$ python3 -q
>>> import numpy as np
>>> import numpy.linalg as la
>>> np.set_printoptions(precision=4, suppress=True, linewidth=140)
>>> tidy = lambda a: np.round(a, 4) + 0
>>> K = np.load("dump.npy")
>>> K
array([[ 1,  1, -1, -1, -1, -1,  1,  1],
       [ 1,  1,  1,  1, -1, -1, -1, -1],
       [ 1, -1, -1,  1,  1, -1, -1,  1],
       [ 1, -1,  1, -1, -1,  1, -1,  1]])
>>> tidy(la.norm(K, axis=0))
array([2., 2., 2., 2., 2., 2., 2., 2.])
>>> tidy(la.norm(K[1] - K[0]))
np.float64(4.0)
>>> tidy(la.norm(K[1], 1)), tidy(la.norm(K[1], np.inf))
(np.float64(8.0), np.float64(1.0))
>>> print(K[1] @ K[0])
0
>>> feats = np.load("mat.npy")
>>> tidy(feats)
array([[ 1.    ,  0.    ,  0.    ,  0.    ,  0.    ,  0.    ,  0.    ,  0.    ,  0.    ],
       [ 0.    ,  1.    ,  0.    ,  0.    ,  0.    ,  0.    ,  0.    ,  0.    ,  0.    ],
       [ 0.    ,  0.    ,  1.    ,  0.    ,  0.    ,  0.    ,  0.    ,  0.    ,  0.    ],
       [ 0.    ,  0.    ,  0.    ,  1.    ,  0.    ,  0.    ,  0.    ,  0.    ,  0.    ],
       [ 0.    ,  0.    ,  0.    ,  0.    ,  1.    ,  0.    ,  0.    ,  0.    ,  0.    ],
       [ 0.    ,  0.    ,  0.    ,  0.    ,  0.    ,  0.9659,  0.    , -0.2588,  0.    ],
       [ 0.    ,  0.    ,  0.    ,  0.    ,  0.    ,  0.    ,  1.    ,  0.    ,  0.    ],
       [ 0.    ,  0.    ,  0.    ,  0.    ,  0.    ,  0.2588,  0.    ,  0.9659,  0.    ],
       [ 0.    ,  0.    ,  0.    ,  0.    ,  0.    ,  0.    ,  0.    ,  0.    ,  1.    ]])
>>> tidy(la.pinv(feats))
array([[ 1.    ,  0.    ,  0.    ,  0.    ,  0.    ,  0.    ,  0.    ,  0.    ,  0.    ],
       [ 0.    ,  1.    ,  0.    ,  0.    ,  0.    ,  0.    ,  0.    ,  0.    ,  0.    ],
       [ 0.    ,  0.    ,  1.    ,  0.    ,  0.    ,  0.    ,  0.    ,  0.    ,  0.    ],
       [ 0.    ,  0.    ,  0.    ,  1.    ,  0.    ,  0.    ,  0.    ,  0.    ,  0.    ],
       [ 0.    ,  0.    ,  0.    ,  0.    ,  1.    ,  0.    ,  0.    ,  0.    ,  0.    ],
       [ 0.    ,  0.    ,  0.    ,  0.    ,  0.    ,  0.9659,  0.    ,  0.2588,  0.    ],
       [ 0.    ,  0.    ,  0.    ,  0.    ,  0.    ,  0.    ,  1.    ,  0.    ,  0.    ],
       [ 0.    ,  0.    ,  0.    ,  0.    ,  0.    , -0.2588,  0.    ,  0.9659,  0.    ],
       [ 0.    ,  0.    ,  0.    ,  0.    ,  0.    ,  0.    ,  0.    ,  0.    ,  1.    ]])
>>> rng = np.random.default_rng(643)
>>> z = rng.permutation(9)
>>> print(z)
[3 1 7 6 8 5 4 0 2]
>>> M2 = feats[z][:, z]
>>> tidy(M2)
array([[ 1.    ,  0.    ,  0.    ,  0.    ,  0.    ,  0.    ,  0.    ,  0.    ,  0.    ],
       [ 0.    ,  1.    ,  0.    ,  0.    ,  0.    ,  0.    ,  0.    ,  0.    ,  0.    ],
       [ 0.    ,  0.    ,  0.9659,  0.    ,  0.    ,  0.2588,  0.    ,  0.    ,  0.    ],
       [ 0.    ,  0.    ,  0.    ,  1.    ,  0.    ,  0.    ,  0.    ,  0.    ,  0.    ],
       [ 0.    ,  0.    ,  0.    ,  0.    ,  1.    ,  0.    ,  0.    ,  0.    ,  0.    ],
       [ 0.    ,  0.    , -0.2588,  0.    ,  0.    ,  0.9659,  0.    ,  0.    ,  0.    ],
       [ 0.    ,  0.    ,  0.    ,  0.    ,  0.    ,  0.    ,  1.    ,  0.    ,  0.    ],
       [ 0.    ,  0.    ,  0.    ,  0.    ,  0.    ,  0.    ,  0.    ,  1.    ,  0.    ],
       [ 0.    ,  0.    ,  0.    ,  0.    ,  0.    ,  0.    ,  0.    ,  0.    ,  1.    ]])
>>> print(tidy(np.sort(np.abs(la.eigvals(M2)))))
[1. 1. 1. 1. 1. 1. 1. 1. 1.]
>>> tidy(np.diag(M2))
array([1.    , 1.    , 0.9659, 1.    , 1.    , 0.9659, 1.    , 1.    , 1.    ])
>>> tidy(la.det(M2)), tidy(la.det(feats[z]))
(np.float64(1.0), np.float64(1.0))
>>> M2 = feats / la.norm(feats, axis=1, keepdims=True)
>>> cov = M2 @ M2.T
>>> cov[1]
array([0., 1., 0., 0., 0., 0., 0., 0., 0.])
>>> tidy(la.norm(M2, axis=1))
array([1., 1., 1., 1., 1., 1., 1., 1., 1.])
>>> np.degrees(np.arccos(np.clip(cov[1, 2], -1, 1)))
np.float64(90.0)
>>> X = np.load("x.npy")
>>> X
array([[-6,  9,  6,  3, -6, -9,  3, -3],
       [ 6, -9, -6, -3,  6,  9, -3,  3],
       [ 2, -3, -2, -1,  2,  3, -1,  1],
       [-6,  9,  6,  3, -6, -9,  3, -3],
       [-6,  9,  6,  3, -6, -9,  3, -3],
       [ 0,  0,  0,  0,  0,  0,  0,  0],
       [ 6, -9, -6, -3,  6,  9, -3,  3],
       [ 0,  0,  0,  0,  0,  0,  0,  0],
       [ 0,  0,  0,  0,  0,  0,  0,  0]])
>>> tidy(la.norm(X, 1)), tidy(la.norm(X, np.inf))
(np.float64(48.0), np.float64(45.0))
>>> tidy(la.norm(X) ** 2 / la.norm(X, 2) ** 2)
np.float64(1.0)
>>> print(tidy(la.norm(X, axis=1)))
[17.2337 17.2337  5.7446 17.2337 17.2337  0.     17.2337  0.      0.    ]
>>> print(tidy(la.norm(X, "nuc")))
38.9615
